% python3 -q
>>> import numpy as np
>>> np.set_printoptions(precision=3, suppress=True, linewidth=160, legacy="1.25")
>>> m1 = np.array([[0.0, 0.0, 0.0, 1.0],
...     [0.0, 0.0, 0.0, -1.0],
...     [0.0, 0.0, 0.0, -2.0],
...     [1.0, -1.0, -2.0, 0.0]])
>>> np.abs(np.diag(np.linalg.qr(m1)[1])) > 1e-9
array([ True, False, False,  True])
>>> m1 @ np.linalg.pinv(m1) @ m1
array([[ 0.,  0.,  0.,  1.],
       [ 0.,  0.,  0., -1.],
       [ 0.,  0.,  0., -2.],
       [ 1., -1., -2.,  0.]])
>>> np.round(np.trace(np.linalg.pinv(m1) @ m1), 3)
2.0
>>> np.linalg.lstsq(m1[:-1].T, m1[-1])[2]
1
>>> vals, evecs = np.linalg.eigh(m1)
>>> vals.round(3) + 0
array([-2.449,  0.   ,  0.   ,  2.449])
>>> np.linalg.svd(m1, compute_uv=False)
array([2.449, 2.449, 0.   , 0.   ])
>>> np.round(evecs.T @ evecs, 3) + 0
array([[1., 0., 0., 0.],
       [0., 1., 0., 0.],
       [0., 0., 1., 0.],
       [0., 0., 0., 1.]])
>>> np.abs(evecs[:, -1]).round(6).argmax()
3
>>> np.round(np.linalg.eigvalsh(m1 @ m1), 3) + 0
array([0., 0., 6., 6.])
>>> (vals > 1e-8).sum(), (vals < -1e-8).sum()
(1, 1)
>>> np.round(evecs @ np.diag(vals) @ evecs.T, 3) + 0
array([[ 0.,  0.,  0.,  1.],
       [ 0.,  0.,  0., -1.],
       [ 0.,  0.,  0., -2.],
       [ 1., -1., -2.,  0.]])
>>> np.all(np.linalg.eigvalsh(m1) > 0)
False
>>> try:
...     np.linalg.cholesky(m1)
... except np.linalg.LinAlgError as e:
...     print(e)
... 
Matrix is not positive definite
>>> vals, evecs = np.linalg.eigh(m1)
>>> vec = np.array([3, 2, 1, 2])
>>> vec @ m1 @ vec
-4.0
>>> np.abs(m1).sum(axis=1).max(), round(float(np.abs(vals).max()), 3)
(4.0, 2.449)
>>> np.round(evecs * np.abs(vals) @ evecs.T, 3) + 0
array([[ 0.408, -0.408, -0.816,  0.   ],
       [-0.408,  0.408,  0.816,  0.   ],
       [-0.816,  0.816,  1.633,  0.   ],
       [ 0.   ,  0.   ,  0.   ,  2.449]])
>>> X = np.load("block10.npy")
>>> X
array([[ 1.   ,  0.   ,  0.   ,  0.   ,  0.   ],
       [ 0.   ,  0.707, -0.707,  0.   ,  0.   ],
       [ 0.   ,  0.707,  0.707,  0.   ,  0.   ],
       [ 0.   ,  0.   ,  0.   ,  1.   ,  0.   ],
       [ 0.   ,  0.   ,  0.   ,  0.   ,  1.   ]])
>>> vec = np.array([0, 4, 2, 2, 4])
>>> X.T @ (X @ vec)
array([0., 4., 2., 2., 4.])
>>> np.sort(np.abs(np.degrees(np.angle(np.linalg.eigvals(X)))))
array([ 0.,  0.,  0., 45., 45.])
>>> np.round(np.linalg.norm(vec), 3), round(np.linalg.norm(X @ vec), 3)
(6.325, 6.325)
>>> round(np.linalg.det(X), 3)
1.0
>>> np.abs(np.linalg.eigvals(X))
array([1., 1., 1., 1., 1.])
>>> [p for p in range(1, 25) if np.allclose(np.linalg.matrix_power(X, p), np.eye(5))]
[8, 16, 24]
>>> np.allclose(X, X.T)
False
>>> np.sort(np.abs(np.linalg.eigvals(X)))
array([1., 1., 1., 1., 1.])
>>> np.round(np.linalg.matrix_power(X, 4), 3) + 0
array([[ 1.,  0.,  0.,  0.,  0.],
       [ 0., -1.,  0.,  0.,  0.],
       [ 0.,  0., -1.,  0.,  0.],
       [ 0.,  0.,  0.,  1.,  0.],
       [ 0.,  0.,  0.,  0.,  1.]])
>>> np.round(X @ X, 3) + 0
array([[ 1.,  0.,  0.,  0.,  0.],
       [ 0.,  0., -1.,  0.,  0.],
       [ 0.,  1.,  0.,  0.,  0.],
       [ 0.,  0.,  0.,  1.,  0.],
       [ 0.,  0.,  0.,  0.,  1.]])
>>> (X + X.T) / 2
array([[1.   , 0.   , 0.   , 0.   , 0.   ],
       [0.   , 0.707, 0.   , 0.   , 0.   ],
       [0.   , 0.   , 0.707, 0.   , 0.   ],
       [0.   , 0.   , 0.   , 1.   , 0.   ],
       [0.   , 0.   , 0.   , 0.   , 1.   ]])
>>> (X - X.T) / 2
array([[ 0.   ,  0.   ,  0.   ,  0.   ,  0.   ],
       [ 0.   ,  0.   , -0.707,  0.   ,  0.   ],
       [ 0.   ,  0.707,  0.   ,  0.   ,  0.   ],
       [ 0.   ,  0.   ,  0.   ,  0.   ,  0.   ],
       [ 0.   ,  0.   ,  0.   ,  0.   ,  0.   ]])
>>> round(float(np.linalg.det(X.T)), 3)
1.0
>>> np.kron(np.eye(2, dtype=int), X)
array([[ 1.   ,  0.   ,  0.   ,  0.   ,  0.   ,  0.   ,  0.   ,  0.   ,  0.   ,  0.   ],
       [ 0.   ,  0.707, -0.707,  0.   ,  0.   ,  0.   ,  0.   , -0.   ,  0.   ,  0.   ],
       [ 0.   ,  0.707,  0.707,  0.   ,  0.   ,  0.   ,  0.   ,  0.   ,  0.   ,  0.   ],
       [ 0.   ,  0.   ,  0.   ,  1.   ,  0.   ,  0.   ,  0.   ,  0.   ,  0.   ,  0.   ],
       [ 0.   ,  0.   ,  0.   ,  0.   ,  1.   ,  0.   ,  0.   ,  0.   ,  0.   ,  0.   ],
       [ 0.   ,  0.   ,  0.   ,  0.   ,  0.   ,  1.   ,  0.   ,  0.   ,  0.   ,  0.   ],
       [ 0.   ,  0.   , -0.   ,  0.   ,  0.   ,  0.   ,  0.707, -0.707,  0.   ,  0.   ],
       [ 0.   ,  0.   ,  0.   ,  0.   ,  0.   ,  0.   ,  0.707,  0.707,  0.   ,  0.   ],
       [ 0.   ,  0.   ,  0.   ,  0.   ,  0.   ,  0.   ,  0.   ,  0.   ,  1.   ,  0.   ],
       [ 0.   ,  0.   ,  0.   ,  0.   ,  0.   ,  0.   ,  0.   ,  0.   ,  0.   ,  1.   ]])
>>> np.poly(X)
array([ 1.   , -4.414,  8.243, -8.243,  4.414, -1.   ])
>>> round(float(np.einsum("ii->", X)), 3)
4.414
>>> K = np.load("m.npy")
>>> K
array([[5, 1, 5, 1],
       [4, 2, 4, 2],
       [5, 1, 5, 1],
       [4, 2, 4, 2]])
>>> rng = np.random.default_rng(154368)
>>> idx = rng.permutation(4)
>>> idx
array([2, 0, 1, 3])
>>> out = K[idx][:, idx]
>>> out
array([[5, 5, 1, 1],
       [5, 5, 1, 1],
       [4, 4, 2, 2],
       [4, 4, 2, 2]])
>>> round(float(np.linalg.det(out)), 3), round(float(np.linalg.det(K[idx])), 3)
(0.0, 0.0)
>>> [round(float(x), 3) for x in np.linalg.svd(K, compute_uv=False)[:3]]
[13.447, 1.785, 0.0]
>>> np.linalg.cond(K) > 100
True
>>> np.argsort(-np.linalg.norm(K, axis=0).round(6), kind="stable")[:3]
array([0, 2, 1])
>>> out = np.array([[0, 0], [3, 3]])
>>> cent = np.kron(out, K)
>>> np.linalg.matrix_rank(cent)
2
>>> F = np.loadtxt("test14.csv", delimiter=",")
>>> F
array([[-1.481,  1.475, -9.213, -3.28 ],
       [-3.36 ,  0.842, -6.277, -6.971],
       [ 2.363, -1.244,  8.222,  5.026],
       [-2.519, -1.588,  8.249, -4.805],
       [-1.461, -1.708,  9.38 , -2.638],
       [-2.471,  1.209, -8.062, -5.238],
       [-0.274,  1.663, -9.819, -0.869],
       [-0.578, -1.718,  9.798, -0.847],
       [ 3.09 , -0.971,  6.923,  6.448],
       [-4.355, -0.001, -1.761, -8.828],
       [ 2.865, -1.066,  7.385,  6.009],
       [-0.233,  1.667, -9.826, -0.788],
       [-1.08 , -1.722,  9.613, -1.863],
       [ 2.935, -1.038,  7.249,  6.145],
       [-4.235,  0.182, -2.782, -8.619],
       [ 4.144,  0.937, -3.788,  8.222],
       [ 4.398,  0.095,  1.229,  8.896],
       [ 3.509,  1.311, -6.233,  6.864],
       [-2.345,  1.25 , -8.249, -4.99 ],
       [-3.979,  0.441, -4.19 , -8.149],
       [ 1.907, -1.375,  8.801,  4.125],
       [ 0.276, -1.663,  9.818,  0.873],
       [ 3.996,  1.053, -4.529,  7.9  ]])
>>> cent = F[[16, 17]].astype(float)
>>> for _ in range(3):
...     idx = np.linalg.norm(F[:, None] - cent, axis=-1).argmin(axis=1)
...     cent = np.array([F[idx == j].mean(axis=0) for j in range(2)])
... 
>>> idx
array([1, 1, 0, 0, 0, 1, 1, 0, 0, 1, 0, 1, 0, 0, 1, 1, 0, 1, 1, 1, 0, 0, 1])
>>> np.abs(cent[1] - cent[0]).argmax()
2
>>> cent
array([[ 1.109, -1.273,  7.879,  2.488],
       [-0.924,  1.003, -6.227, -2.062]])
>>> U, sig, VT = np.linalg.svd(cent)
>>> np.argmax(sig[:-1] / (sig[1:] + 1e-6)) + 1
1
>>> out = U[:, :1] @ np.diag(sig[:1]) @ VT[:1]
>>> round(float(np.linalg.norm(cent - out, 2)), 3), round(float(sig[1]), 3)
(0.079, 0.079)
>>> np.linalg.matrix_rank(cent, rtol=0.05)
1
>>> np.round(X @ X.T, 3) + 0
array([[1., 0., 0., 0., 0.],
       [0., 1., 0., 0., 0.],
       [0., 0., 1., 0., 0.],
       [0., 0., 0., 1., 0.],
       [0., 0., 0., 0., 1.]])
>>> np.linalg.svd(X, compute_uv=False)
array([1., 1., 1., 1., 1.])
>>> np.round(X.T @ X, 3) + 0
array([[1., 0., 0., 0., 0.],
       [0., 1., 0., 0., 0.],
       [0., 0., 1., 0., 0.],
       [0., 0., 0., 1., 0.],
       [0., 0., 0., 0., 1.]])
